$ ipython --no-banner

In [1]: import numpy as np

In [2]: np.set_printoptions(precision=2, suppress=True, linewidth=140, legacy="1.25")

In [3]: K = np.loadtxt("data.csv", delimiter=",")

In [4]: K
Out[4]: 
array([[ 7.,  0., 10.,  4.,  8.,  5.],
       [ 0.,  0.,  2.,  2.,  2.,  0.],
       [ 0.,  0.,  2.,  2.,  2.,  0.],
       [20.,  8., 27., 10., 18., 20.],
       [17., 16., 28., 12., 16., 21.],
       [17., 16., 28., 12., 16., 21.],
       [15.,  0., 18.,  6., 14., 12.],
       [ 4.,  8., 11.,  6.,  6.,  6.],
       [20.,  8., 27., 10., 18., 20.],
       [20.,  8., 27., 10., 18., 20.],
       [15.,  0., 18.,  6., 14., 12.],
       [20.,  8., 27., 10., 18., 20.],
       [ 9., 16., 20., 10., 10., 14.],
       [20.,  8., 27., 10., 18., 20.],
       [15.,  0., 18.,  6., 14., 12.],
       [ 4.,  8., 11.,  6.,  6.,  6.],
       [25., 16., 36., 14., 22., 28.],
       [12.,  8., 19.,  8., 12., 13.],
       [ 4.,  8., 11.,  6.,  6.,  6.],
       [ 4.,  8., 11.,  6.,  6.,  6.],
       [ 7.,  0., 10.,  4.,  8.,  5.],
       [17., 16., 28., 12., 16., 21.],
       [15.,  0., 18.,  6., 14., 12.],
       [20.,  8., 27., 10., 18., 20.],
       [20.,  8., 27., 10., 18., 20.],
       [ 4.,  8., 11.,  6.,  6.,  6.],
       [25., 16., 36., 14., 22., 28.],
       [25., 16., 36., 14., 22., 28.],
       [ 0.,  0.,  2.,  2.,  2.,  0.],
       [15.,  0., 18.,  6., 14., 12.]])

In [5]: Y = np.array([[1, 0], [-1, 0], [1, -1], [1, -2], [-2, 2], [2, 2]])

In [6]: np.linalg.matrix_rank(K @ Y)
Out[6]: 2

In [7]: np.vstack([K, Y.T]).shape
Out[7]: (32, 6)

In [8]: Uu, sigma, Vh = np.linalg.svd(K)

In [9]: evecs = Vh[:(sigma > 1e-8).sum()]

In [10]: rng = np.random.default_rng(640)

In [11]: x = K[24] + 2 * K[6] + rng.integers(2) * np.eye(6)[3]

In [12]: x
Out[12]: array([50.,  8., 63., 23., 46., 44.])

In [13]: round(np.linalg.norm(x - evecs.T @ evecs @ x), 2)
Out[13]: 0.59

In [14]: np.allclose(evecs.T @ evecs @ x, x)
Out[14]: False

In [15]: np.diag(evecs.T @ evecs)
Out[15]: array([0.58, 0.87, 0.59, 0.65, 0.4 , 0.9 ])

In [16]: data = np.vander(np.arange(10) - 1, 4, increasing=True)

In [17]: data
Out[17]: 
array([[  1,  -1,   1,  -1],
       [  1,   0,   0,   0],
       [  1,   1,   1,   1],
       [  1,   2,   4,   8],
       [  1,   3,   9,  27],
       [  1,   4,  16,  64],
       [  1,   5,  25, 125],
       [  1,   6,  36, 216],
       [  1,   7,  49, 343],
       [  1,   8,  64, 512]])

In [18]: labels = rng.permutation(4)

In [19]: Y = data[:, labels] * rng.choice([-1, 1], 4)

In [20]: Y
Out[20]: 
array([[ -1,   1,   1,   1],
       [  0,   1,   0,   0],
       [  1,   1,  -1,   1],
       [  8,   1,  -2,   4],
       [ 27,   1,  -3,   9],
       [ 64,   1,  -4,  16],
       [125,   1,  -5,  25],
       [216,   1,  -6,  36],
       [343,   1,  -7,  49],
       [512,   1,  -8,  64]])

In [21]: Uu, _, Vh = np.linalg.svd(data.T @ Y)

In [22]: np.round(Uu @ Vh, 2) + 0
Out[22]: 
array([[ 0.,  1.,  0.,  0.],
       [ 0.,  0., -1.,  0.],
       [ 0.,  0.,  0.,  1.],
       [ 1.,  0.,  0.,  0.]])

In [23]: round(np.linalg.norm(data[1] - data[8]), 2)
Out[23]: 346.55

In [24]: print(round(np.linalg.norm(data, "nuc"), 2))
694.91

In [25]: proj = data @ np.linalg.solve(data.T @ data, data.T)

In [26]: np.round(np.linalg.eigvalsh(proj), 2) + 0
Out[26]: array([0., 0., 0., 0., 0., 0., 1., 1., 1., 1.])

In [27]: round(float(np.trace(proj)), 2)
Out[27]: 4.0

In [28]: print(np.round(proj @ data[:, 2], 2) + 0)
[ 1.  0.  1.  4.  9. 16. 25. 36. 49. 64.]

In [29]: Q, Rm = np.linalg.qr(data)

In [30]: round(np.trace(Q @ Q.T), 2)
Out[30]: 4.0

In [31]: round(abs(Rm[0, 0]), 2), np.round(np.linalg.norm(data[:, 0]), 2)
Out[31]: (3.16, 3.16)

In [32]: Rm
Out[32]: 
array([[  -3.16,  -11.07,  -64.83, -409.51],
       [   0.  ,    9.08,   63.58,  466.86],
       [   0.  ,    0.  ,   22.98,  241.27],
       [   0.  ,    0.  ,    0.  ,  -55.58]])

In [33]: print(np.abs(np.diag(Rm)))
[ 3.16  9.08 22.98 55.58]

In [34]: np.linalg.matrix_power(Rm - np.diag(np.diag(Rm)), 4)
Out[34]: 
array([[0., 0., 0., 0.],
       [0., 0., 0., 0.],
       [0., 0., 0., 0.],
       [0., 0., 0., 0.]])

In [35]: mat = np.load("x.npy")

In [36]: print(mat)
[[ 1.    0.    0.    0.    0.    0.    0.    0.    0.    0.    0.  ]
 [ 0.   -0.71  0.    0.    0.    0.    0.71  0.    0.    0.    0.  ]
 [ 0.    0.    1.    0.    0.    0.    0.    0.    0.    0.    0.  ]
 [ 0.    0.    0.    1.    0.    0.    0.    0.    0.    0.    0.  ]
 [ 0.    0.    0.    0.    1.    0.    0.    0.    0.    0.    0.  ]
 [ 0.    0.    0.    0.    0.    1.    0.    0.    0.    0.    0.  ]
 [ 0.   -0.71  0.    0.    0.    0.   -0.71  0.    0.    0.    0.  ]
 [ 0.    0.    0.    0.    0.    0.    0.    1.    0.    0.    0.  ]
 [ 0.    0.    0.    0.    0.    0.    0.    0.    1.    0.    0.  ]
 [ 0.    0.    0.    0.    0.    0.    0.    0.    0.    1.    0.  ]
 [ 0.    0.    0.    0.    0.    0.    0.    0.    0.    0.    1.  ]]

In [37]: np.round(np.abs(np.linalg.eigvals(mat)).max(), 2)
Out[37]: 1.0

In [38]: (mat + mat.T) / 2
Out[38]: 
array([[ 1.  ,  0.  ,  0.  ,  0.  ,  0.  ,  0.  ,  0.  ,  0.  ,  0.  ,  0.  ,  0.  ],
       [ 0.  , -0.71,  0.  ,  0.  ,  0.  ,  0.  ,  0.  ,  0.  ,  0.  ,  0.  ,  0.  ],
       [ 0.  ,  0.  ,  1.  ,  0.  ,  0.  ,  0.  ,  0.  ,  0.  ,  0.  ,  0.  ,  0.  ],
       [ 0.  ,  0.  ,  0.  ,  1.  ,  0.  ,  0.  ,  0.  ,  0.  ,  0.  ,  0.  ,  0.  ],
       [ 0.  ,  0.  ,  0.  ,  0.  ,  1.  ,  0.  ,  0.  ,  0.  ,  0.  ,  0.  ,  0.  ],
       [ 0.  ,  0.  ,  0.  ,  0.  ,  0.  ,  1.  ,  0.  ,  0.  ,  0.  ,  0.  ,  0.  ],
       [ 0.  ,  0.  ,  0.  ,  0.  ,  0.  ,  0.  , -0.71,  0.  ,  0.  ,  0.  ,  0.  ],
       [ 0.  ,  0.  ,  0.  ,  0.  ,  0.  ,  0.  ,  0.  ,  1.  ,  0.  ,  0.  ,  0.  ],
       [ 0.  ,  0.  ,  0.  ,  0.  ,  0.  ,  0.  ,  0.  ,  0.  ,  1.  ,  0.  ,  0.  ],
       [ 0.  ,  0.  ,  0.  ,  0.  ,  0.  ,  0.  ,  0.  ,  0.  ,  0.  ,  1.  ,  0.  ],
       [ 0.  ,  0.  ,  0.  ,  0.  ,  0.  ,  0.  ,  0.  ,  0.  ,  0.  ,  0.  ,  1.  ]])

In [39]: np.allclose(mat @ mat.T, mat.T @ mat)
Out[39]: True

In [40]: np.round(mat @ mat, 2) + 0
Out[40]: 
array([[ 1.,  0.,  0.,  0.,  0.,  0.,  0.,  0.,  0.,  0.,  0.],
       [ 0.,  0.,  0.,  0.,  0.,  0., -1.,  0.,  0.,  0.,  0.],
       [ 0.,  0.,  1.,  0.,  0.,  0.,  0.,  0.,  0.,  0.,  0.],
       [ 0.,  0.,  0.,  1.,  0.,  0.,  0.,  0.,  0.,  0.,  0.],
       [ 0.,  0.,  0.,  0.,  1.,  0.,  0.,  0.,  0.,  0.,  0.],
       [ 0.,  0.,  0.,  0.,  0.,  1.,  0.,  0.,  0.,  0.,  0.],
       [ 0.,  1.,  0.,  0.,  0.,  0.,  0.,  0.,  0.,  0.,  0.],
       [ 0.,  0.,  0.,  0.,  0.,  0.,  0.,  1.,  0.,  0.,  0.],
       [ 0.,  0.,  0.,  0.,  0.,  0.,  0.,  0.,  1.,  0.,  0.],
       [ 0.,  0.,  0.,  0.,  0.,  0.,  0.,  0.,  0.,  1.,  0.],
       [ 0.,  0.,  0.,  0.,  0.,  0.,  0.,  0.,  0.,  0.,  1.]])
